$ ipython --no-banner

In [1]: import numpy as np

In [2]: np.set_printoptions(precision=3, suppress=True, linewidth=100, sign=" ")

In [3]: def rd(a):
   ...:     return np.round(a, 3) + 0
   ...: 

In [4]: m1 = np.loadtxt("w.csv", delimiter=",")

In [5]: m1
Out[5]: 
array([[ -1.9,   0.9,  -0.2,   1. ,   0.8,   1.4,   1.6,  -0.3],
       [  1.9,   1. ,   0.8,  -0.8,  -1.1,   1. ,  -0.7,  -0.1],
       [  0.3,   1.5,   1.8,   1.1,   1.4,  -1.7,  -1.2,   0.8],
       [ -2.7,   0.4,   1.1,   0.3,   0.6,   0.5,  -0.2,  -1.4],
       [  0.3,  -1.1,  -1.9,  -0.5,   0. ,   0.8,  -1.6,   0.1],
       [ -0.1,  -2.3,   1.1,   0.5,  -0.2,   0.6,  -0.8,  -0.4],
       [  0.7,   0.4,   0.6,   1.3,   0.4,  -0.1,   0.7,  -1.5],
       [  0.4,  -0.7,   0.9,   0.1,  -0.7,   0.1,  -2.3,   0. ],
       [  0.7,   0. ,  -1.9,  -0.2,  -0.2,  -0.7,  -0.5,  -1.5],
       [ -1.4,   0.6,   1.2,  -0.7,   1.3,   1.3,  -0.2,  -0.6],
       [ -1.2,  -0.2,   0.6,   0.8,  -0.9,  -1.6,  -0.7,  -0.2],
       [  0.8,  -0.9,   0.5,  -1. ,  -2.2,  -1.8,  -1.2,   0.3],
       [  0.4,   1.5,  -1.2,   0.7,   0.3,   0.6,  -1.6,  -1. ],
       [ -0.5,  -0.7,   2.2,   0.9,   0.1,  -1.7,   1.4,   0.9],
       [  0.5,  -0.8,   0.9,  -0.4,  -0.3,   1.4,   1.2,  -0.7],
       [  0.1,  -0.8,   0.7,  -0.7,   0.9,  -0.5,   0.5,  -0.1],
       [ -0.4,  -0.7,   0.3,  -0.6,   0.8,   0.2,   1.2,   0.2],
       [  1.5,   0.1,  -0.7,   0. ,  -0.1,  -0.3,  -1. ,   1. ],
       [  0.8,   1.3,   0.9,  -0.7,  -0.3,   1.6,   0.4,  -0.5],
       [  1.9,   0.2,  -0.7,   0.7,   1.4,   0.8,   0.7,  -0.7],
       [ -1.1,   2. ,   0.2,  -1.2,  -1.6,  -0.5,  -0.4,   0.6],
       [ -0.8,   1. ,   1.9,  -1.4,  -0.8,   0. ,   0. ,  -0.4],
       [ -0.2,   1.7,   1. ,  -0.8,   0. ,   0.2,   0.3,   0.2],
       [ -0.1,   0.9,  -0.3,   1.2,   0.1,  -1.2,   0.7,  -0.7],
       [ 36. ,  24. ,  -6. ,  38. ,   0. , -26. , -22. ,  32. ],
       [ -0.8,   0.9,  -0.3,   1.3,  -0.1,  -1. ,  -0.2,  -0.9],
       [  0.1,   0.7,   0.9,   1. ,  -0.2,   0.4,  -0.2,   0.2],
       [  2.6,   0.8,  -1.1,   0.3,   0.8,   0.3,   0.5,   0.1],
       [  0. ,   1.3,  -0.5,   1.2,  -0.5,  -2.3,   1.5,  -0.7],
       [  0.3,  -0.6,  -0.1,  -2.5,  -0.2,  -1.3,   0.6,   1. ],
       [  0.3,   0.6,   1.1,  -1.6,  -2. ,   0.4,   0.2,   1.9],
       [ -0.5,   1.7,   1. ,   1.2,  -1. ,  -0.7,   0.4,   1.1],
       [  0.6,  -0.9,   0. ,  -1.1,   0. ,   0.3,  -0.7,  -0.4],
       [ -0.3,   1.3,  -2.1,  -0.4,  -0.3,  -1.6,  -0.7,  -1.2]])

In [6]: vec = np.array([-2, -2, 3, 3, -2, 2, -1, -2])

In [7]: rhs = m1 @ vec

In [8]: rd(np.linalg.solve(m1.T @ m1, m1.T @ rhs))
Out[8]: array([-2., -2.,  3.,  3., -2.,  2., -1., -2.])

In [9]: rd(np.linalg.pinv(m1) @ m1)
Out[9]: 
array([[ 1.,  0.,  0.,  0.,  0.,  0.,  0.,  0.],
       [ 0.,  1.,  0.,  0.,  0.,  0.,  0.,  0.],
       [ 0.,  0.,  1.,  0.,  0.,  0.,  0.,  0.],
       [ 0.,  0.,  0.,  1.,  0.,  0.,  0.,  0.],
       [ 0.,  0.,  0.,  0.,  1.,  0.,  0.,  0.],
       [ 0.,  0.,  0.,  0.,  0.,  1.,  0.,  0.],
       [ 0.,  0.,  0.,  0.,  0.,  0.,  1.,  0.],
       [ 0.,  0.,  0.,  0.,  0.,  0.,  0.,  1.]])

In [10]: rd(np.linalg.lstsq(m1, rhs)[0])
Out[10]: array([-2., -2.,  3.,  3., -2.,  2., -1., -2.])

In [11]: rng = np.random.default_rng(36490)

In [12]: rhs = rhs + 0.02 * rng.normal(size=34)

In [13]: rd(rhs)
Out[13]: 
array([   4.579,   -0.703,   -1.5  ,   11.597,   -2.604,   12.806,    4.824,    7.516,   -5.239,
          4.49 ,    6.694,    0.107,   -1.109,    4.878,    5.712,   -1.714,   -1.51 ,   -6.708,
          0.814,   -4.696,   -3.377,    3.526,   -2.705,   -0.797, -117.991,    2.989,    5.106,
        -10.882,   -4.223,  -12.016,   -2.497,    2.191,   -0.595,   -9.001])

In [14]: beta, *_ = np.linalg.lstsq(m1, rhs)

In [15]: rd(m1.T @ (rhs - m1 @ beta))
Out[15]: array([ 0.,  0.,  0.,  0.,  0.,  0.,  0.,  0.])

In [16]: beta.round()
Out[16]: array([-2., -2.,  3.,  3., -2.,  2., -1., -2.])

In [17]: [round(float(np.linalg.norm(np.linalg.solve(m1.T @ m1 + lam * np.eye(8), m1.T @ rhs))), 2) for lam in (0, 1, 10, 100)]
Out[17]: [6.25, 5.98, 4.47, 2.0]

In [18]: rd(np.linalg.norm(rhs - m1 @ beta))
Out[18]: np.float64(0.07)
